% python3 -q
>>> import numpy as np
>>> np.set_printoptions(precision=3, suppress=True, linewidth=200, legacy="1.25")
>>> def rnd(a):
...     return np.round(a, 3) + 0
... 
>>> rng = np.random.default_rng(280)
>>> t = np.sort(rng.uniform(-2, 2, 27))
>>> J = np.c_[t, t ** 2, t ** 3] @ np.array([[6, 9, 8], [1, 0, 3], [7, 0, 5]])
>>> rnd(J)
array([[-60.068, -17.579, -41.441],
       [-57.552, -17.3  , -39.803],
       [-42.193, -15.37 , -29.815],
       [-41.68 , -15.297, -29.482],
       [-21.404, -11.68 , -16.259],
       [-12.487,  -9.173, -10.33 ],
       [-10.086,  -8.264,  -8.688],
       [ -6.492,  -6.525,  -6.128],
       [ -5.823,  -6.123,  -5.628],
       [ -5.704,  -6.047,  -5.538],
       [ -5.276,  -5.767,  -5.21 ],
       [ -4.816,  -5.446,  -4.851],
       [ -1.858,  -2.649,  -2.222],
       [  0.795,   1.146,   1.078],
       [  5.328,   5.311,   6.794],
       [  5.486,   5.409,   6.976],
       [  6.297,   5.879,   7.9  ],
       [ 11.105,   8.024,  13.061],
       [ 11.625,   8.212,  13.596],
       [ 13.361,   8.798,  15.359],
       [ 16.368,   9.693,  18.343],
       [ 16.468,   9.721,  18.441],
       [ 26.525,  12.03 ,  27.995],
       [ 27.291,  12.178,  28.705],
       [ 35.868,  13.657,  36.52 ],
       [ 41.895,  14.551,  41.904],
       [ 71.086,  17.912,  67.222]])
>>> P = J @ np.linalg.solve(J.T @ J, J.T)
>>> np.allclose(P @ P, P)
True
>>> np.linalg.matrix_rank(np.eye(27) - P)
24
>>> labels = rng.permutation(3)
>>> Y = J[:, labels] * rng.choice([-1, 1], 3)
>>> rnd(Y)
array([[-60.068,  17.579, -41.441],
       [-57.552,  17.3  , -39.803],
       [-42.193,  15.37 , -29.815],
       [-41.68 ,  15.297, -29.482],
       [-21.404,  11.68 , -16.259],
       [-12.487,   9.173, -10.33 ],
       [-10.086,   8.264,  -8.688],
       [ -6.492,   6.525,  -6.128],
       [ -5.823,   6.123,  -5.628],
       [ -5.704,   6.047,  -5.538],
       [ -5.276,   5.767,  -5.21 ],
       [ -4.816,   5.446,  -4.851],
       [ -1.858,   2.649,  -2.222],
       [  0.795,  -1.146,   1.078],
       [  5.328,  -5.311,   6.794],
       [  5.486,  -5.409,   6.976],
       [  6.297,  -5.879,   7.9  ],
       [ 11.105,  -8.024,  13.061],
       [ 11.625,  -8.212,  13.596],
       [ 13.361,  -8.798,  15.359],
       [ 16.368,  -9.693,  18.343],
       [ 16.468,  -9.721,  18.441],
       [ 26.525, -12.03 ,  27.995],
       [ 27.291, -12.178,  28.705],
       [ 35.868, -13.657,  36.52 ],
       [ 41.895, -14.551,  41.904],
       [ 71.086, -17.912,  67.222]])
>>> U, _, vt = np.linalg.svd(J.T @ Y)
>>> rnd(np.linalg.lstsq(J, Y)[0])
array([[ 1.,  0.,  0.],
       [ 0., -1.,  0.],
       [ 0.,  0.,  1.]])
>>> rnd(U @ vt)
array([[ 1.,  0.,  0.],
       [ 0., -1.,  0.],
       [ 0.,  0.,  1.]])
>>> M = np.load("w.npy")
>>> M
array([[2, 3, 2, 1, 3, 3, 2],
       [2, 1, 2, 2, 2, 0, 1],
       [0, 0, 3, 0, 2, 3, 3],
       [3, 3, 1, 0, 2, 3, 1]])
>>> rnd(np.linalg.norm(M, 1)), rnd(np.linalg.norm(M, np.inf))
(9.0, 16.0)
>>> rnd(np.linalg.norm(M, axis=1))
array([6.325, 4.243, 5.568, 5.745])
>>> M[3] @ M[0]
34
>>> rnd(np.linalg.norm(M, axis=0))
array([4.123, 4.359, 4.243, 2.236, 4.583, 5.196, 3.873])
>>> np.linalg.norm(M, axis=1).argmax()
0
>>> rnd(np.linalg.norm(M[3], 1)), rnd(np.linalg.norm(M[3], np.inf))
(13.0, 3.0)
>>> x0 = np.array([1, 2, 2, 3, 3, 0, 3])
>>> h1 = np.maximum(M @ x0, 0)
>>> h1
array([30, 23, 21, 20])
>>> np.flatnonzero(h1 > 1e-9)
array([0, 1, 2, 3])
>>> M * (h1 > 1e-9)[:, None]
array([[2, 3, 2, 1, 3, 3, 2],
       [2, 1, 2, 2, 2, 0, 1],
       [0, 0, 3, 0, 2, 3, 3],
       [3, 3, 1, 0, 2, 3, 1]])
>>> np.maximum(M @ x0, 0) - np.maximum(-M @ x0, 0)
array([30, 23, 21, 20])
>>> M.T @ h1
array([166, 173, 189,  76, 218, 213, 166])
>>> np.maximum(M @ (3 * x0), 0)
array([90, 69, 63, 60])
>>> np.tanh(M @ x0)
array([1., 1., 1., 1.])
>>> Y = M + rng.integers(-2, 3, (4, 3)) @ rng.integers(-2, 3, (3, 7))
>>> Y
array([[-5,  2,  6,  4, -1, -6,  3],
       [-2, -1,  2,  0, -2, -4, -3],
       [ 0, -3,  7,  1, -4, -1,  3],
       [ 6,  2, -3, -5,  2,  8, -4]])
>>> np.abs(Y - M).sum(axis=1)
array([29, 20, 18, 23])
>>> Y - M
array([[-7, -1,  4,  3, -4, -9,  1],
       [-4, -2,  0, -2, -4, -4, -4],
       [ 0, -3,  4,  1, -6, -4,  0],
       [ 3, -1, -4, -5,  0,  5, -5]])
>>> np.linalg.matrix_rank(Y - M, tol=1e-8)
3
>>> U, sv, vt = np.linalg.svd(Y, full_matrices=False)
>>> rnd(sv / sv[0])
array([1.   , 0.41 , 0.28 , 0.217])
>>> rnd(vt @ vt.T)
array([[1., 0., 0., 0.],
       [0., 1., 0., 0.],
       [0., 0., 1., 0.],
       [0., 0., 0., 1.]])
>>> U.shape, sv.shape, vt.shape
((4, 4), (4,), (4, 7))
>>> rnd(sv)
array([17.758,  7.286,  4.972,  3.854])
>>> rnd(np.sqrt((sv ** 2).sum())), rnd(np.linalg.norm(Y))
(20.199, 20.199)
>>> Y = M[0, 0] * M[1:] - np.outer(M[1:, 0], M[0])
>>> Y
array([[ 0, -4,  0,  2, -2, -6, -2],
       [ 0,  0,  6,  0,  4,  6,  6],
       [ 0, -3, -4, -3, -5, -3, -4]])
>>> np.flatnonzero(~Y.round(6).any(axis=1))
array([], dtype=int64)
>>> F = np.array([[1.8, 0.1, 0.1, 0.4, -0.7, -0.9, -1.5, -0.3],
...     [1.0, -0.4, -0.7, -0.8, 0.8, 0.9, -1.1, -0.1],
...     [1.3, 0.0, 0.3, 0.0, 0.4, 0.2, 0.9, -0.7],
...     [-0.9, 0.1, 0.0, -1.0, 0.0, -0.6, -0.5, 1.4]])
>>> w1 = np.array([[0, 2, -1],
...     [-1, 1, 0],
...     [1, 2, 2],
...     [2, -1, 2],
...     [0, 1, -2],
...     [-2, -1, 1],
...     [0, -2, 2],
...     [1, -2, 2]])
>>> coef = np.array([-1, 3, 3])
>>> H = np.maximum(F @ w1 + coef, 0)
>>> (H > 0).astype(int)
array([[1, 1, 0],
       [0, 1, 0],
       [0, 1, 1],
       [0, 1, 1]])
>>> basis = np.array([[1, -3, 4], [3, 2, 5], [-2, -4, 2]])
>>> (H @ basis).round(6).argmax(axis=1)
array([2, 2, 2, 2])
>>> w1 @ basis
array([[  8,   8,   8],
       [  2,   5,   1],
       [  3,  -7,  18],
       [ -5, -16,   7],
       [  7,  10,   1],
       [ -7,   0, -11],
       [-10, -12,  -6],
       [ -9, -15,  -2]])
>>> rnd(H @ basis)
array([[ 32.2,  16.7,  56.7],
       [ 18.9,  12.6,  31.5],
       [ 13.8,   3.6,  34.2],
       [ -2.9, -10.2,  11.7]])
